$ ipython --no-banner

In [1]: import numpy as np

In [2]: from numpy import linalg as LA

In [3]: np.set_printoptions(precision=1, suppress=True, linewidth=140, legacy="1.25")

In [4]: rd = lambda a: np.round(a, 1) + 0

In [5]: E = np.loadtxt("m.csv", delimiter=",")

In [6]: E
Out[6]: 
array([[-1.,  0., -1.,  3., -3.,  2., -2.,  0.,  0.,  0.],
       [ 3.,  1.,  1., -1.,  0.,  3.,  2., -1.,  2., -2.],
       [ 1.,  2.,  2., -1., -2., -2.,  1., -2., -1., -1.],
       [ 2.,  1.,  1., -1., -1.,  2.,  1., -3.,  2.,  2.]])

In [7]: ang = np.radians(72)

In [8]: R = np.eye(10)

In [9]: R[6, 6] = R[9, 9] = np.cos(ang)

In [10]: R[6, 9], R[9, 6] = -np.sin(ang), np.sin(ang)

In [11]: rd(R)
Out[11]: 
array([[ 1. ,  0. ,  0. ,  0. ,  0. ,  0. ,  0. ,  0. ,  0. ,  0. ],
       [ 0. ,  1. ,  0. ,  0. ,  0. ,  0. ,  0. ,  0. ,  0. ,  0. ],
       [ 0. ,  0. ,  1. ,  0. ,  0. ,  0. ,  0. ,  0. ,  0. ,  0. ],
       [ 0. ,  0. ,  0. ,  1. ,  0. ,  0. ,  0. ,  0. ,  0. ,  0. ],
       [ 0. ,  0. ,  0. ,  0. ,  1. ,  0. ,  0. ,  0. ,  0. ,  0. ],
       [ 0. ,  0. ,  0. ,  0. ,  0. ,  1. ,  0. ,  0. ,  0. ,  0. ],
       [ 0. ,  0. ,  0. ,  0. ,  0. ,  0. ,  0.3,  0. ,  0. , -1. ],
       [ 0. ,  0. ,  0. ,  0. ,  0. ,  0. ,  0. ,  1. ,  0. ,  0. ],
       [ 0. ,  0. ,  0. ,  0. ,  0. ,  0. ,  0. ,  0. ,  1. ,  0. ],
       [ 0. ,  0. ,  0. ,  0. ,  0. ,  0. ,  1. ,  0. ,  0. ,  0.3]])

In [12]: other = E @ R.T

In [13]: rd(LA.svd(E, compute_uv=False)), rd(LA.svd(other, compute_uv=False))
Out[13]: (array([7.5, 5.4, 4.5, 3.3]), array([7.5, 5.4, 4.5, 3.3]))

In [14]: np.allclose(E @ E.T, other @ other.T)
Out[14]: True

In [15]: np.allclose(LA.norm(E, axis=1), LA.norm(other, axis=1))
Out[15]: True

In [16]: rd(other)
Out[16]: 
array([[-1. ,  0. , -1. ,  3. , -3. ,  2. , -0.6,  0. ,  0. , -1.9],
       [ 3. ,  1. ,  1. , -1. ,  0. ,  3. ,  2.5, -1. ,  2. ,  1.3],
       [ 1. ,  2. ,  2. , -1. , -2. , -2. ,  1.3, -2. , -1. ,  0.6],
       [ 2. ,  1. ,  1. , -1. , -1. ,  2. , -1.6, -3. ,  2. ,  1.6]])

In [17]: rd(LA.det(R)), rd(np.trace(R))
Out[17]: (1.0, 8.6)
